$ python3 -q
>>> import numpy as np
>>> np.set_printoptions(precision=4, suppress=True, linewidth=120, floatmode="fixed")
>>> J = np.loadtxt("run11.csv", delimiter=",")
>>> J
array([[-0.0537,  0.6820, -0.7230],
       [-0.8589,  0.1738,  0.2797],
       [ 0.1610, -0.4628, -0.3422],
       [-0.4831, -0.5390, -0.5309]])
>>> # keeps lengths
>>> vec = np.array([0, 2, 2])
>>> rhs = J @ vec
>>> np.round(np.linalg.lstsq(J, rhs)[0], 4) + 0
array([0.0000, 2.0000, 2.0000])
>>> rng = np.random.default_rng(8636)
>>> rhs = rhs + 0.02 * rng.normal(size=4)
>>> rhs
array([-0.0838,  0.8422, -1.6235, -2.1140])
>>> c, *_ = np.linalg.lstsq(J, rhs)
>>> c
array([0.0410, 1.9799, 1.9740])
>>> B = np.array([[4, 2], [-3, 1], [4, 5]])
>>> J @ B
array([[-5.1529, -3.0406],
       [-2.8383, -0.1456],
       [ 0.6639, -1.8515],
       [-2.4394, -4.1600]])
>>> B @ J
Traceback (most recent call last):
  File "<python-input-15>", line 1, in <module>
    B @ J
    ~~^~~
ValueError: matmul: Input operand 1 has a mismatch in its core dimension 0, with gufunc signature (n?,k),(k,m?)->(n?,m?) (size 4 is different from 2)
>>> B.T @ J.T
array([[-5.1529, -2.8383,  0.6639, -2.4394],
       [-3.0406, -0.1456, -1.8515, -4.1600]])
>>> np.vstack([J, B.T]).shape
(6, 3)
>>> np.einsum("ij,ij->i", J, J)
array([0.9908, 0.8462, 0.3572, 0.8058])
>>> np.einsum("ik,kj->ij", J, B)
array([[-5.1529, -3.0406],
       [-2.8383, -0.1456],
       [ 0.6639, -1.8515],
       [-2.4394, -4.1600]])
>>> np.linalg.matrix_rank(J @ B)
np.int64(2)
>>> B = np.array([[-7, -5, 2]])
>>> data = np.block([[np.zeros((1, 1)), B], [B.T, np.zeros((3, 3))]])
>>> data
array([[ 0.0000, -7.0000, -5.0000,  2.0000],
       [-7.0000,  0.0000,  0.0000,  0.0000],
       [-5.0000,  0.0000,  0.0000,  0.0000],
       [ 2.0000,  0.0000,  0.0000,  0.0000]])
>>> np.allclose(data, data.T)
True
>>> (data + data.T) / 2
array([[ 0.0000, -7.0000, -5.0000,  2.0000],
       [-7.0000,  0.0000,  0.0000,  0.0000],
       [-5.0000,  0.0000,  0.0000,  0.0000],
       [ 2.0000,  0.0000,  0.0000,  0.0000]])
>>> data.inv()
Traceback (most recent call last):
  File "<python-input-26>", line 1, in <module>
    data.inv()
    ^^^^^^^^
AttributeError: 'numpy.ndarray' object has no attribute 'inv'
>>> assert data == data.T
Traceback (most recent call last):
  File "<python-input-27>", line 1, in <module>
    assert data == data.T
           ^^^^^^^^^^^^^^
ValueError: The truth value of an array with more than one element is ambiguous. Use a.any() or a.all()
>>> np.sort(np.abs(np.linalg.eigvals(data)))
array([0.0000, 0.0000, 8.8318, 8.8318])
>>> round(np.linalg.det(data), 4)
np.float64(0.0)
>>> B = data / np.linalg.norm(data, axis=1, keepdims=True)
>>> G = B @ B.T
>>> (G - 2 * np.eye(4)).round(6).argmax(axis=1)
array([1, 2, 1, 0])
>>> np.all(np.linalg.eigvalsh(data) > 0)
np.False_
>>> try:
...     np.linalg.cholesky(data)
... except np.linalg.LinAlgError as e:
...     print(e)
... 
Matrix is not positive definite
>>> round(float(np.linalg.det(data[::-1])), 4)
0.0
>>> np.kron(np.eye(2, dtype=int), data)
array([[ 0.0000, -7.0000, -5.0000,  2.0000,  0.0000, -0.0000, -0.0000,  0.0000],
       [-7.0000,  0.0000,  0.0000,  0.0000, -0.0000,  0.0000,  0.0000,  0.0000],
       [-5.0000,  0.0000,  0.0000,  0.0000, -0.0000,  0.0000,  0.0000,  0.0000],
       [ 2.0000,  0.0000,  0.0000,  0.0000,  0.0000,  0.0000,  0.0000,  0.0000],
       [ 0.0000, -0.0000, -0.0000,  0.0000,  0.0000, -7.0000, -5.0000,  2.0000],
       [-0.0000,  0.0000,  0.0000,  0.0000, -7.0000,  0.0000,  0.0000,  0.0000],
       [-0.0000,  0.0000,  0.0000,  0.0000, -5.0000,  0.0000,  0.0000,  0.0000],
       [ 0.0000,  0.0000,  0.0000,  0.0000,  2.0000,  0.0000,  0.0000,  0.0000]])
>>> round(float(np.linalg.eigvals(data).sum().real), 4)
0.0
>>> round(float(np.linalg.det(data.T)), 4)
0.0
>>> np.poly(data)
array([  1.0000,   0.0000, -78.0000,   0.0000,   0.0000])
>>> np.einsum("ii->", data)
np.float64(0.0)
>>> rk = np.linalg.matrix_rank(data)
>>> rk
np.int64(2)
>>> ns = np.linalg.svd(data)[2][rk:].T
>>> np.linalg.matrix_rank(data.T @ data), np.linalg.matrix_rank(data @ data.T)
(np.int64(2), np.int64(2))
>>> [int(np.linalg.matrix_rank(data[:, :j + 1])) for j in range(4)]
[1, 2, 2, 2]
>>> np.allclose(data @ ns, 0)
True
>>> [int(np.linalg.matrix_rank(np.delete(data, i, axis=0))) for i in range(4)]
[1, 2, 2, 2]
>>> m1 = np.loadtxt("test10.csv", delimiter=",")
>>> m1
array([[0.0370, 0.0370, 0.1852],
       [0.0370, 0.0370, 0.1852],
       [0.1852, 0.1852, 0.9259]])
>>> # applying it twice changes nothing
>>> W1 = np.array([[2, 3, 0, 0, 1, 5], [0, 0, 3, 2, 2, 1], [3, 3, 3, 2, 5, 2]])
>>> c = np.array([3, -3, 1, 2, 1, -1])
>>> hid = np.maximum(m1 @ W1 + c, 0)
>>> np.linalg.matrix_rank(hid)
np.int64(2)
>>> (hid > 0).mean(axis=0)
array([1.0000, 0.3333, 1.0000, 1.0000, 1.0000, 0.3333])
>>> C = np.array([[1, 0, 1], [1, 1, 2], [1, 1, 0], [0, 2, 0], [2, 2, 1], [0, 1, 1]])
>>> (hid @ C).round(6).argmax(axis=1)
array([1, 1, 1])
>>> hid @ C
array([[ 9.3704, 10.6296,  5.6667],
       [ 9.3704, 10.6296,  5.6667],
       [23.1852, 27.4444, 14.9630]])
>>> vec = np.array([-2, 2, 0])
>>> m1 @ m1 @ vec
array([0.0000, 0.0000, 0.0000])
>>> np.linalg.eigvalsh(2 * m1 - np.eye(3))
array([-1.0000, -1.0000,  1.0000])
>>> (vec - m1 @ vec) @ (m1 @ vec)
np.float64(0.0)
>>> W1 = np.array([[1, 3, 2, 0, 2, 1], [1, 0, 0, 3, 2, 2], [1, 2, 3, 2, 1, 1]])
>>> c = np.array([-1, 2, 2, 2, 0, 0])
>>> hid = np.maximum(J @ W1 + c, 0)
>>> (hid > 0).mean(axis=0)
array([0.0000, 0.5000, 0.5000, 0.5000, 0.2500, 0.2500])
>>> (hid > 0).astype(int)
array([[0, 1, 0, 1, 1, 1],
       [0, 0, 1, 1, 0, 0],
       [0, 1, 1, 0, 0, 0],
       [0, 0, 0, 0, 0, 0]])
>>> hid
array([[0.0000, 0.3929, 0.0000, 2.5999, 0.5336, 0.5873],
       [0.0000, 0.0000, 1.1212, 3.0807, 0.0000, 0.0000],
       [0.0000, 1.7988, 1.2956, 0.0000, 0.0000, 0.0000],
       [0.0000, 0.0000, 0.0000, 0.0000, 0.0000, 0.0000]])
>>> C = np.array([[3, 1], [1, 1], [2, -3], [-3, 2], [0, 1], [-2, 3]])
>>> W1 @ C
array([[  8,   3],
       [-10,  15],
       [  3,   2]])
>>> np.unique(m1.round(6), axis=0).shape
(2, 3)
>>> np.allclose(m1[:-1].T @ np.linalg.lstsq(m1[:-1].T, m1[-1])[0], m1[-1])
True
>>> u = np.array([4, 0])
>>> np.polyval(u, m1[2])
array([0.7407, 0.7407, 3.7037])
>>> np.round(np.cross(m1[2, :3], m1[0, :3]), 4) + 0
array([0.0000, 0.0000, 0.0000])
>>> X = np.array([[-3, 0, -7], [0, -3, 4], [0, 0, -7]])
>>> round(np.linalg.norm(data, 2) / np.linalg.norm(data), 4)
np.float64(0.7071)
>>> [round(float(x), 4) for x in np.linalg.svd(data, compute_uv=False)[:3]]
[8.8318, 8.8318, 0.0]
>>> np.argsort(-np.linalg.norm(data, axis=0).round(6), kind="stable")[:3]
array([0, 1, 2])
>>> B = np.linalg.inv(X)
>>> round(float(np.linalg.det(X) * np.linalg.det(B)), 4)
1.0
>>> np.linalg.det(X) * B
array([[ 21.0000,   0.0000, -21.0000],
       [  0.0000,  21.0000,  12.0000],
       [  0.0000,   0.0000,   9.0000]])
>>> feats = np.load("layer17.npy")
>>> feats
array([[-2, -2, -2, -2],
       [ 2, -3,  2, -3],
       [-2, -2, -2, -2],
       [ 2, -3,  2, -3]])
>>> # column 2 repeats column 0
>>> left, sigma, Vh = np.linalg.svd(feats)
>>> V = Vh[:(sigma > 1e-8).sum()]
>>> vec = feats[2] + 5 * feats[0] + rng.integers(2) * np.eye(4)[0]
>>> vec
array([-12.0000, -12.0000, -12.0000, -12.0000])
>>> np.allclose(V.T @ V @ vec, vec)
True
>>> labels = rng.integers(0, 3, 3)
>>> K = (labels[:, None] == labels) * -3 + np.eye(3)
>>> K
array([[-2.0000,  0.0000, -3.0000],
       [ 0.0000, -2.0000,  0.0000],
       [-3.0000,  0.0000, -2.0000]])
>>> # symmetric, so the eigenvalues are real
>>> B = K / np.linalg.norm(K, axis=1, keepdims=True)
>>> G = B @ B.T
>>> np.degrees(np.arccos(np.clip(G[0, 1], -1, 1)))
np.float64(90.0)
>>> np.linalg.norm(B, axis=1)
array([1.0000, 1.0000, 1.0000])
>>> (G - 2 * np.eye(3)).round(6).argmax(axis=1)
array([2, 0, 0])
>>> (np.abs(G) > 0.9).astype(int)
array([[1, 0, 1],
       [0, 1, 0],
       [1, 0, 1]])
>>> q, R = np.linalg.qr(K)
>>> np.round(q.T @ q, 4) + 0
array([[1.0000, 0.0000, 0.0000],
       [0.0000, 1.0000, 0.0000],
       [0.0000, 0.0000, 1.0000]])
>>> np.round(abs(R[0, 0]), 4), np.round(np.linalg.norm(K[:, 0]), 4)
(np.float64(3.6056), np.float64(3.6056))
>>> np.abs(np.diag(R))
array([3.6056, 2.0000, 1.3868])
>>> q @ R
array([[-2.0000,  0.0000, -3.0000],
       [ 0.0000, -2.0000,  0.0000],
       [-3.0000,  0.0000, -2.0000]])
>>> np.allclose(R.T @ R, K.T @ K)
True
>>> def softmax(z):
...     e = np.exp(z - z.max(axis=-1, keepdims=True))
...     return e / e.sum(axis=-1, keepdims=True)
... 
>>> softmax(K[0] + 3)
array([0.1142, 0.8438, 0.0420])
>>> softmax(K[0])
array([0.1142, 0.8438, 0.0420])
>>> scores = K @ K.T / np.sqrt(3)
>>> softmax(scores).round(6).argmax(axis=1)
array([0, 1, 2])
>>> softmax(scores + np.triu(np.full(scores.shape, -np.inf), 1))
array([[1.0000, 0.0000, 0.0000],
       [0.0903, 0.9097, 0.0000],
       [0.3594, 0.0004, 0.6402]])
>>> softmax(scores)
array([[0.6402, 0.0004, 0.3594],
       [0.0829, 0.8343, 0.0829],
       [0.3594, 0.0004, 0.6402]])
